% ipython --no-banner

In [1]: import numpy as np

In [2]: import numpy.linalg as la

In [3]: np.set_printoptions(precision=3, suppress=True, linewidth=200, legacy="1.25")

In [4]: feats = np.loadtxt("arr.csv", delimiter=",")

In [5]: feats
Out[5]: 
array([[ 0.,  6.,  5.,  2.],
       [ 0., 11.,  5., 10.],
       [ 3.,  0.,  0., 10.],
       [ 6.,  9., 17.,  0.],
       [ 8.,  1.,  5.,  0.],
       [ 0., 22., 29.,  0.],
       [ 0.,  0.,  0., 16.],
       [ 0.,  0.,  0., 12.],
       [ 0., 20., 21.,  0.],
       [33.,  0.,  0.,  0.],
       [ 0., 22., 29.,  0.],
       [ 0.,  0.,  0., 12.],
       [ 0., 19., 17.,  0.],
       [28.,  0.,  0., 12.],
       [ 0.,  0.,  0.,  6.],
       [ 0., 16., 25.,  0.],
       [22.,  3., 13.,  0.],
       [35.,  0.,  0.,  6.],
       [ 0.,  0.,  0.,  6.],
       [ 0., 12.,  9.,  4.],
       [28.,  0.,  0., 12.],
       [ 0.,  0.,  0., 22.],
       [ 3.,  0.,  0., 10.],
       [ 0.,  5.,  1.,  8.],
       [42.,  0.,  0.,  0.],
       [15.,  2.,  9.,  0.],
       [ 6.,  9., 17.,  0.],
       [12.,  0.,  0., 14.],
       [ 7.,  0.,  0., 30.],
       [ 0.,  5.,  1.,  8.],
       [13., 10., 21.,  0.],
       [ 0.,  0.,  0., 16.],
       [12.,  0.,  0., 14.],
       [35.,  0.,  0.,  6.],
       [ 0.,  5.,  1.,  8.],
       [ 0., 18., 13.,  6.],
       [ 0.,  6.,  5.,  2.],
       [ 0.,  0.,  0., 12.],
       [49.,  0.,  0.,  0.],
       [26.,  0.,  0.,  2.],
       [ 0.,  5.,  1.,  8.],
       [ 0.,  4.,  0., 14.],
       [ 0., 15., 21.,  0.],
       [ 0.,  6.,  5.,  2.]])

In [6]: # row 10 repeats row 5

In [7]: lab = feats[:, 2] > np.median(feats[:, 2])

In [8]: u = feats[lab].mean(axis=0) - feats[~lab].mean(axis=0)

In [9]: np.argsort(-np.abs(u).round(6), kind="stable")
Out[9]: array([2, 0, 1, 3])

In [10]: lab.astype(int)
Out[10]: array([1, 1, 0, 1, 1, 1, 0, 0, 1, 0, 1, 0, 1, 0, 0, 1, 1, 0, 0, 1, 0, 0, 0, 1, 0, 1, 1, 0, 0, 1, 1, 0, 0, 0, 1, 1, 1, 0, 0, 0, 1, 0, 1, 1])

In [11]: W1 = np.array([[2, -2, 3, 1, -5],
    ...:     [4, 0, -3, 1, -4],
    ...:     [-5, 0, 5, 0, 0],
    ...:     [-1, 0, -4, 0, -4]])

In [12]: coef = np.array([1, 5, 1, -5, 2])

In [13]: act = np.maximum(feats @ W1 + coef, 0)

In [14]: la.matrix_rank(act)
Out[14]: 4

In [15]: C = np.array([[1, 1, 0], [3, 3, 0], [3, 3, 2], [2, 2, 2], [2, 1, 0]])

In [16]: act @ C
Out[16]: 
array([[ 17.,  17.,   2.],
       [ 37.,  37.,  12.],
       [  0.,   0.,   0.],
       [251., 251., 174.],
       [149., 149., 102.],
       [289., 289., 194.],
       [ 15.,  15.,   0.],
       [ 15.,  15.,   0.],
       [183., 183., 122.],
       [423., 423., 256.],
       [289., 289., 194.],
       [ 15.,  15.,   0.],
       [130., 130.,  86.],
       [202., 202., 120.],
       [ 15.,  15.,   0.],
       [271., 271., 178.],
       [409., 409., 286.],
       [371., 371., 224.],
       [ 15.,  15.,   0.],
       [ 29.,  29.,  14.],
       [202., 202., 120.],
       [ 15.,  15.,   0.],
       [  0.,   0.,   0.],
       [ 23.,  23.,   0.],
       [540., 540., 328.],
       [279., 279., 194.],
       [251., 251., 174.],
       [ 25.,  25.,  14.],
       [  4.,   4.,   4.],
       [ 23.,  23.,   0.],
       [381., 381., 266.],
       [ 15.,  15.,   0.],
       [ 25.,  25.,  14.],
       [371., 371., 224.],
       [ 23.,  23.,   0.],
       [ 43.,  43.,  26.],
       [ 17.,  17.,   2.],
       [ 15.,  15.,   0.],
       [631., 631., 384.],
       [306., 306., 184.],
       [ 23.,  23.,   0.],
       [ 18.,  18.,   0.],
       [218., 218., 142.],
       [ 17.,  17.,   2.]])

In [17]: m1 = np.vander(np.arange(12) - 1, 4, increasing=True)

In [18]: m1
Out[18]: 
array([[   1,   -1,    1,   -1],
       [   1,    0,    0,    0],
       [   1,    1,    1,    1],
       [   1,    2,    4,    8],
       [   1,    3,    9,   27],
       [   1,    4,   16,   64],
       [   1,    5,   25,  125],
       [   1,    6,   36,  216],
       [   1,    7,   49,  343],
       [   1,    8,   64,  512],
       [   1,    9,   81,  729],
       [   1,   10,  100, 1000]])

In [19]: # column 3 dominates

In [20]: other = np.array([[1, 2, 2], [2, -1, 2], [1, -2, 1], [-2, -1, -1]])

In [21]: np.einsum("ik,kj->ji", m1, other)
Out[21]: 
array([[    2,     1,     2,    -7,   -38,  -103,  -214,  -383,  -622,  -943, -1358, -1879],
       [    2,     2,    -2,   -16,   -46,   -98,  -178,  -292,  -446,  -646,  -898, -1208],
       [    2,     2,     4,     2,   -10,   -38,   -88,  -166,  -278,  -430,  -628,  -878]])

In [22]: m1 @ other
Out[22]: 
array([[    2,     2,     2],
       [    1,     2,     2],
       [    2,    -2,     4],
       [   -7,   -16,     2],
       [  -38,   -46,   -10],
       [ -103,   -98,   -38],
       [ -214,  -178,   -88],
       [ -383,  -292,  -166],
       [ -622,  -446,  -278],
       [ -943,  -646,  -430],
       [-1358,  -898,  -628],
       [-1879, -1208,  -878]])

In [23]: np.vstack([m1, other.T]).shape
Out[23]: (15, 4)

In [24]: J = np.loadtxt("layer14.csv", delimiter=",")

In [25]: J
Out[25]: 
array([[2., 4., 4., 1., 4., 2., 4., 5., 4., 3., 0., 1.],
       [2., 4., 4., 1., 4., 2., 4., 5., 4., 3., 0., 1.],
       [5., 4., 2., 0., 2., 4., 4., 0., 0., 2., 2., 5.],
       [1., 2., 1., 0., 5., 0., 2., 2., 3., 0., 3., 3.],
       [2., 5., 5., 3., 0., 0., 5., 2., 0., 2., 3., 0.],
       [4., 3., 1., 5., 2., 4., 2., 5., 1., 3., 0., 2.],
       [3., 2., 3., 2., 1., 1., 3., 1., 3., 4., 4., 5.],
       [5., 1., 2., 3., 0., 3., 3., 0., 0., 5., 4., 5.]])

In [26]: round(la.norm(J, 2) / la.norm(J), 3)
Out[26]: 0.859

In [27]: la.matrix_rank(J, rtol=0.1)
Out[27]: 6

In [28]: left, sig, VT = la.svd(J)

In [29]: sig.round(3) + 0
Out[29]: array([25.383, 10.24 ,  6.884,  6.472,  4.714,  3.422,  1.271,  0.   ])

In [30]: np.argmax(sig[:-1] / (sig[1:] + 1e-6)) + 1
Out[30]: 7

In [31]: other = left[:, :7] @ np.diag(sig[:7]) @ VT[:7]

In [32]: other.round(3) + 0
Out[32]: 
array([[2., 4., 4., 1., 4., 2., 4., 5., 4., 3., 0., 1.],
       [2., 4., 4., 1., 4., 2., 4., 5., 4., 3., 0., 1.],
       [5., 4., 2., 0., 2., 4., 4., 0., 0., 2., 2., 5.],
       [1., 2., 1., 0., 5., 0., 2., 2., 3., 0., 3., 3.],
       [2., 5., 5., 3., 0., 0., 5., 2., 0., 2., 3., 0.],
       [4., 3., 1., 5., 2., 4., 2., 5., 1., 3., 0., 2.],
       [3., 2., 3., 2., 1., 1., 3., 1., 3., 4., 4., 5.],
       [5., 1., 2., 3., 0., 3., 3., 0., 0., 5., 4., 5.]])

In [33]: round(la.norm(J - other) / la.norm(J), 3)
Out[33]: 0.0

In [34]: la.matrix_rank(other)
Out[34]: 7

In [35]: np.round(la.norm(J - other, 2), 3), round(sig[7], 3)
Out[35]: (0.0, 0.0)

In [36]: np.abs(np.diag(la.qr(J)[1])) > 1e-9
Out[36]: array([ True,  True,  True,  True,  True,  True,  True, False])

In [37]: np.allclose(J[:-1].T @ la.lstsq(J[:-1].T, J[-1])[0], J[-1])
Out[37]: False

In [38]: round(np.trace(la.pinv(J) @ J), 3)
Out[38]: 7.0

In [39]: mat = np.loadtxt("run10.csv", delimiter=",")

In [40]: mat
Out[40]: 
array([[-1.,  0.,  0.,  0.,  0.],
       [ 0., -1.,  0.,  0.,  0.],
       [ 0.,  0., -2.,  0.,  0.],
       [ 0.,  0.,  0.,  2.,  0.],
       [ 0.,  0.,  0.,  0.,  0.]])

In [41]: # rank 4

In [42]: w, vecs = la.eigh(mat)

In [43]: x = np.array([2, 2, 0, 3, 3])

In [44]: vecs * np.abs(w) @ vecs.T
Out[44]: 
array([[1., 0., 0., 0., 0.],
       [0., 1., 0., 0., 0.],
       [0., 0., 2., 0., 0.],
       [0., 0., 0., 2., 0.],
       [0., 0., 0., 0., 0.]])

In [45]: x @ mat @ x
Out[45]: 10.0

In [46]: [int(la.matrix_rank(la.matrix_power(mat, p))) for p in range(1, 6)]
Out[46]: [4, 4, 4, 4, 4]

In [47]: np.sort(la.eigvals(mat))
Out[47]: array([-2., -1., -1.,  0.,  2.])

In [48]: K = np.loadtxt("x.csv", delimiter=",")

In [49]: K
Out[49]: 
array([[ 0.,  0.,  0.,  0.,  0.,  0.,  0.,  0.,  0.,  0.,  0.,  2.,  0.],
       [ 0.,  0.,  0.,  0.,  0.,  0.,  0.,  0.,  0.,  0., -1., -1.,  2.],
       [ 0.,  0.,  0.,  0.,  0.,  0.,  0.,  0.,  0.,  0.,  1., -2., -2.],
       [ 0.,  0.,  0.,  0.,  0.,  0.,  0.,  0.,  0.,  0., -1.,  1., -1.],
       [ 0.,  0.,  0.,  0.,  0.,  0.,  0.,  0.,  0.,  0., -2., -2., -2.],
       [ 0.,  0.,  0.,  0.,  0.,  0.,  0.,  0.,  0.,  0.,  1.,  2., -2.],
       [ 0.,  0.,  0.,  0.,  0.,  0.,  0.,  0.,  0.,  0.,  2.,  1., -2.],
       [ 0.,  0.,  0.,  0.,  0.,  0.,  0.,  0.,  0.,  0.,  0.,  1.,  0.],
       [ 0.,  0.,  0.,  0.,  0.,  0.,  0.,  0.,  0.,  0.,  2.,  0., -1.],
       [ 0.,  0.,  0.,  0.,  0.,  0.,  0.,  0.,  0.,  0., -2., -1., -1.],
       [ 0., -1.,  1., -1., -2.,  1.,  2.,  0.,  2., -2.,  0.,  0.,  0.],
       [ 2., -1., -2.,  1., -2.,  2.,  1.,  1.,  0., -1.,  0.,  0.,  0.],
       [ 0.,  2., -2., -1., -2., -2., -2.,  0., -1., -1.,  0.,  0.,  0.]])

In [50]: # symmetric

In [51]: w, vecs = la.eigh(K)

In [52]: la.eigvalsh(K + -2 * np.eye(13))
Out[52]: array([-7.505, -6.735, -5.359, -2.   , -2.   , -2.   , -2.   , -2.   , -2.   , -2.   ,  1.359,  2.735,  3.505])

In [53]: np.round(la.svd(K, compute_uv=False), 3) + 0
Out[53]: array([5.505, 5.505, 4.735, 4.735, 3.359, 3.359, 0.   , 0.   , 0.   , 0.   , 0.   , 0.   , 0.   ])

In [54]: w.round(3) + 0
Out[54]: array([-5.505, -4.735, -3.359,  0.   ,  0.   ,  0.   ,  0.   ,  0.   ,  0.   ,  0.   ,  3.359,  4.735,  5.505])

In [55]: (w > 1e-8).sum(), (w < -1e-8).sum()
Out[55]: (3, 3)

In [56]: round(float(w.sum()), 3), np.trace(K)
Out[56]: (-0.0, 0.0)

In [57]: np.unique(w.round(6) + 0, return_counts=True)[1]
Out[57]: array([1, 1, 1, 7, 1, 1, 1])
